$ python -q
>>> import numpy as np
>>> np.set_printoptions(precision=2, suppress=True, linewidth=160, legacy="1.25")
>>> rd = lambda a: np.round(a, 2) + 0
>>> mat = np.load("w.npy")
>>> rd(mat)
array([[ 0.84, -0.24, -0.06,  0.1 ,  0.08,  0.06,  0.18,  0.05,  0.11,  0.02, -0.01, -0.05, -0.01,  0.05],
       [-0.24,  0.63, -0.06,  0.13,  0.13,  0.08,  0.27,  0.11,  0.19,  0.  ,  0.  , -0.07, -0.02,  0.04],
       [-0.06, -0.06,  0.89,  0.1 ,  0.  ,  0.07,  0.1 , -0.16, -0.08,  0.08, -0.05, -0.04,  0.04,  0.14],
       [ 0.1 ,  0.13,  0.1 ,  0.89, -0.03, -0.08, -0.14,  0.1 ,  0.03, -0.06,  0.04,  0.05, -0.03, -0.13],
       [ 0.08,  0.13,  0.  , -0.03,  0.95, -0.02, -0.08, -0.07, -0.09,  0.01, -0.01,  0.02,  0.02,  0.01],
       [ 0.06,  0.08,  0.07, -0.08, -0.02,  0.95, -0.09,  0.07,  0.02, -0.04,  0.03,  0.03, -0.02, -0.09],
       [ 0.18,  0.27,  0.1 , -0.14, -0.08, -0.09,  0.78,  0.01, -0.08, -0.04,  0.03,  0.07, -0.01, -0.1 ],
       [ 0.05,  0.11, -0.16,  0.1 , -0.07,  0.07,  0.01,  0.65, -0.27,  0.14, -0.1 , -0.03,  0.08,  0.24],
       [ 0.11,  0.19, -0.08,  0.03, -0.09,  0.02, -0.08, -0.27,  0.75,  0.09, -0.07,  0.01,  0.06,  0.15],
       [ 0.02,  0.  ,  0.08, -0.06,  0.01, -0.04, -0.04,  0.14,  0.09,  0.94,  0.04,  0.02, -0.03, -0.11],
       [-0.01,  0.  , -0.05,  0.04, -0.01,  0.03,  0.03, -0.1 , -0.07,  0.04,  0.97, -0.01,  0.02,  0.07],
       [-0.05, -0.07, -0.04,  0.05,  0.02,  0.03,  0.07, -0.03,  0.01,  0.02, -0.01,  0.98,  0.01,  0.05],
       [-0.01, -0.02,  0.04, -0.03,  0.02, -0.02, -0.01,  0.08,  0.06, -0.03,  0.02,  0.01,  0.98, -0.06],
       [ 0.05,  0.04,  0.14, -0.13,  0.01, -0.09, -0.1 ,  0.24,  0.15, -0.11,  0.07,  0.05, -0.06,  0.8 ]])
>>> np.linalg.matrix_rank(mat, rtol=0.1)
12
>>> x = np.array([-3, 0, -2, -1, -1, -1, -2, 2, -1, 3, 1, 2, -1, 3])
>>> rd((mat * x).sum(axis=1))
array([-2.95,  0.01, -1.72, -1.23, -0.95, -1.16, -2.16,  2.51, -0.66,  2.78,  1.15,  2.08, -1.12,  2.59])
>>> rd(mat @ np.ones(14))
array([1.12, 1.2 , 0.97, 0.98, 0.92, 0.99, 0.89, 0.83, 0.82, 1.05, 0.97, 1.02, 1.04, 1.07])
>>> np.sign((mat @ x).round(6))
array([-1.,  1., -1., -1., -1., -1., -1.,  1., -1.,  1.,  1.,  1., -1.,  1.])
>>> A = np.loadtxt("layer15.csv", delimiter=",")
>>> rd(A)
array([[-0.74, -0.21, -0.5 , -0.76, -1.17, -0.23, -0.55,  0.39, -1.14,  1.77,  0.73, -0.81,  0.15, -0.24],
       [ 0.67, -0.88, -1.8 ,  0.38, -0.38, -1.1 , -0.3 , -0.62,  0.92,  0.57, -0.36,  0.87,  0.71,  0.13],
       [ 0.44, -0.22, -0.53, -0.26, -1.25,  0.56, -0.01,  1.24,  0.94, -0.89,  1.02, -0.35, -0.44,  1.41],
       [-0.81,  0.15,  0.7 , -0.35,  0.51,  0.21, -0.18,  1.08,  0.79,  0.81, -0.83,  0.32,  1.7 ,  1.1 ],
       [ 1.7 , -0.5 ,  1.3 , -1.22, -0.23, -0.26,  0.62,  0.11,  0.04,  0.94,  0.19,  1.03, -0.41,  0.02],
       [-1.63, -0.37, -0.3 , -0.55, -0.27, -0.71,  1.88,  0.01,  0.11, -0.06, -0.48,  0.6 , -0.98,  0.36],
       [ 0.07,  1.43, -0.45,  1.01,  0.77, -0.34, -0.2 ,  0.67, -0.53,  0.85,  0.77,  1.23, -0.87,  0.81],
       [ 0.67,  1.  , -0.22,  0.75, -0.44,  0.74,  1.79, -0.79,  0.32,  0.91,  0.05, -0.96,  0.64,  0.3 ],
       [-0.22, -1.21, -0.62, -0.56,  1.73,  1.05,  0.36, -0.54, -0.09,  0.26,  1.4 , -0.01,  0.21,  0.42],
       [ 0.07,  0.57,  0.35, -0.63, -0.03, -1.48,  0.05, -1.02, -0.9 , -0.94,  0.75, -0.2 ,  1.  ,  1.26],
       [ 0.07, -0.7 , -0.07,  0.83, -0.79,  0.83,  0.64,  0.53, -1.59, -0.63,  0.02,  1.28,  1.1 , -0.19],
       [ 0.  , -1.53,  1.04,  1.66,  0.04, -0.58, -0.12, -0.11, -0.26,  0.49, -0.18, -0.8 , -0.56,  1.07],
       [-1.04,  0.13,  0.98,  0.46, -0.98,  0.49, -0.55, -1.3 ,  1.03,  0.22,  1.14,  1.04,  0.09, -0.2 ],
       [-0.07, -0.15,  0.36,  0.58,  0.37, -1.25,  0.75,  1.17,  0.67, -0.17,  1.38, -0.33,  0.71, -1.36]])
>>> Q, r_ = np.linalg.qr(A)
>>> rd(np.abs(np.diag(r_)))
array([3., 3., 3., 3., 3., 3., 3., 3., 3., 3., 3., 3., 3., 3.])
>>> Q.shape, r_.shape
((14, 14), (14, 14))
